% ipython --no-banner

In [1]: import numpy as np

In [2]: np.set_printoptions(precision=2, suppress=True, linewidth=200, floatmode="fixed")

In [3]: def rnd(a):
   ...:     return np.round(a, 2) + 0
   ...: 

In [4]: u = np.array([4, 9, 9, 4, 6]) + 0.5

In [5]: data = np.outer(u, u) / (u @ u)

In [6]: rnd(data)
Out[6]: 
array([[0.08, 0.16, 0.16, 0.08, 0.11],
       [0.16, 0.34, 0.34, 0.16, 0.23],
       [0.16, 0.34, 0.34, 0.16, 0.23],
       [0.08, 0.16, 0.16, 0.08, 0.11],
       [0.11, 0.23, 0.23, 0.11, 0.16]])

In [7]: # a projection of rank 1

In [8]: rng = np.random.default_rng(101)

In [9]: B = data + rng.integers(-2, 3, (5, 1)) @ rng.integers(-2, 3, (1, 5))

In [10]: rnd(B)
Out[10]: 
array([[-0.92,  1.16,  0.16, -0.92,  1.11],
       [ 2.16, -1.66,  0.34,  2.16, -1.77],
       [ 1.16, -0.66,  0.34,  1.16, -0.77],
       [-0.92,  1.16,  0.16, -0.92,  1.11],
       [-1.89,  2.23,  0.23, -1.89,  2.16]])

In [11]: np.abs(B - data).sum(axis=1)
Out[11]: array([4.00, 8.00, 4.00, 4.00, 8.00])

In [12]: rnd(np.linalg.svd(B - data, compute_uv=False))
Out[12]: array([6.63, 0.00, 0.00, 0.00, 0.00])

In [13]: U, sv, Vt = np.linalg.svd(B)

In [14]: evecs = Vt[:(sv > 1e-8).sum()]

In [15]: vec = B[3] + -1 * B[0] + rng.integers(2) * np.eye(5)[2]

In [16]: vec
Out[16]: array([0.00, 0.00, 0.00, 0.00, 0.00])

In [17]: rnd(evecs.T @ evecs)
Out[17]: 
array([[ 0.41, -0.06,  0.24,  0.41, -0.13],
       [-0.06,  0.49,  0.29, -0.06,  0.40],
       [ 0.24,  0.29,  0.36,  0.24,  0.18],
       [ 0.41, -0.06,  0.24,  0.41, -0.13],
       [-0.13,  0.40,  0.18, -0.13,  0.34]])

In [18]: np.allclose(evecs.T @ evecs @ vec, vec)
Out[18]: True

In [19]: rnd(np.linalg.norm(vec - evecs.T @ evecs @ vec))
Out[19]: np.float64(0.0)

In [20]: rnd(np.diag(evecs.T @ evecs))
Out[20]: array([0.41, 0.49, 0.36, 0.41, 0.34])

In [21]: O, _ = np.linalg.qr(np.array([[-0.7, -1.1], [-0.8, 1.0], [-0.9, 1.4], [0.5, -0.8], [0.8, -1.3]]))

In [22]: A = O @ O.T

In [23]: rnd(A)
Out[23]: 
array([[ 0.99,  0.09, -0.02,  0.02,  0.04],
       [ 0.09,  0.24,  0.29, -0.16, -0.26],
       [-0.02,  0.29,  0.36, -0.20, -0.33],
       [ 0.02, -0.16, -0.20,  0.11,  0.18],
       [ 0.04, -0.26, -0.33,  0.18,  0.30]])

In [24]: vals, evecs = np.linalg.eigh(A)

In [25]: vec = np.array([3, -3, -1, 5, -3])

In [26]: rnd(vec @ A @ vec / (vec @ vec)), rnd(vals[0]), rnd(vals[-1])
Out[26]: (np.float64(0.22), np.float64(0.0), np.float64(1.0))

In [27]: rnd(np.abs(A).sum(axis=1).max()), rnd(np.abs(vals).max())
Out[27]: (np.float64(1.2), np.float64(1.0))

In [28]: rnd(evecs * np.maximum(vals, 0) @ evecs.T)
Out[28]: 
array([[ 0.99,  0.09, -0.02,  0.02,  0.04],
       [ 0.09,  0.24,  0.29, -0.16, -0.26],
       [-0.02,  0.29,  0.36, -0.20, -0.33],
       [ 0.02, -0.16, -0.20,  0.11,  0.18],
       [ 0.04, -0.26, -0.33,  0.18,  0.30]])

In [29]: M = np.load("w.npy")

In [30]: M
Out[30]: 
array([[0, 1, 0],
       [2, 0, 0],
       [0, 3, 0],
       [0, 0, 1],
       [2, 1, 0]])

In [31]: hat = M @ np.linalg.solve(M.T @ M, M.T)

In [32]: rnd((np.eye(5) - hat) @ M)
Out[32]: 
array([[0.00, 0.00, 0.00],
       [0.00, 0.00, 0.00],
       [0.00, 0.00, 0.00],
       [0.00, 0.00, 0.00],
       [0.00, 0.00, 0.00]])

In [33]: rnd(np.diag(hat))
Out[33]: array([0.10, 0.52, 0.86, 1.00, 0.52])

In [34]: rnd(hat @ M[:, 1])
Out[34]: array([1.00, 0.00, 3.00, 0.00, 1.00])

In [35]: rnd(hat)
Out[35]: 
array([[ 0.10, -0.05,  0.29,  0.00,  0.05],
       [-0.05,  0.52, -0.14,  0.00,  0.48],
       [ 0.29, -0.14,  0.86,  0.00,  0.14],
       [ 0.00,  0.00,  0.00,  1.00,  0.00],
       [ 0.05,  0.48,  0.14,  0.00,  0.52]])

In [36]: W0 = np.array([[8, 1, 2, 3, 9, 2, 6],
    ...:     [8, 4, 2, 3, 7, 2, 0],
    ...:     [1, 8, 2, 4, 5, 9, 6],
    ...:     [1, 8, 2, 4, 5, 9, 6]])

In [37]: # rows and columns are dependent

In [38]: U, sv, Vt = np.linalg.svd(W0)

In [39]: evecs = Vt[:(sv > 1e-8).sum()]

In [40]: vec = W0[3] + 5 * W0[1] + rng.integers(2) * np.eye(7)[4]

In [41]: vec
Out[41]: array([41.00, 28.00, 12.00, 19.00, 41.00, 19.00,  6.00])

In [42]: np.linalg.matrix_rank(np.vstack([W0, vec]))
Out[42]: np.int64(4)

In [43]: np.linalg.cond(W0) > 100
Out[43]: np.True_

In [44]: np.linalg.matrix_rank(W0, rtol=0.1)
Out[44]: np.int64(3)

In [45]: np.argsort(-np.linalg.norm(W0, axis=0).round(6), kind="stable")[:3]
Out[45]: array([4, 5, 1])

In [46]: B = W0 / np.sqrt((W0 ** 2).mean(axis=1, keepdims=True))

In [47]: rnd(B[0])
Out[47]: array([1.50, 0.19, 0.38, 0.56, 1.69, 0.38, 1.13])

In [48]: np.linalg.matrix_rank(B) == np.linalg.matrix_rank(W0)
Out[48]: np.True_
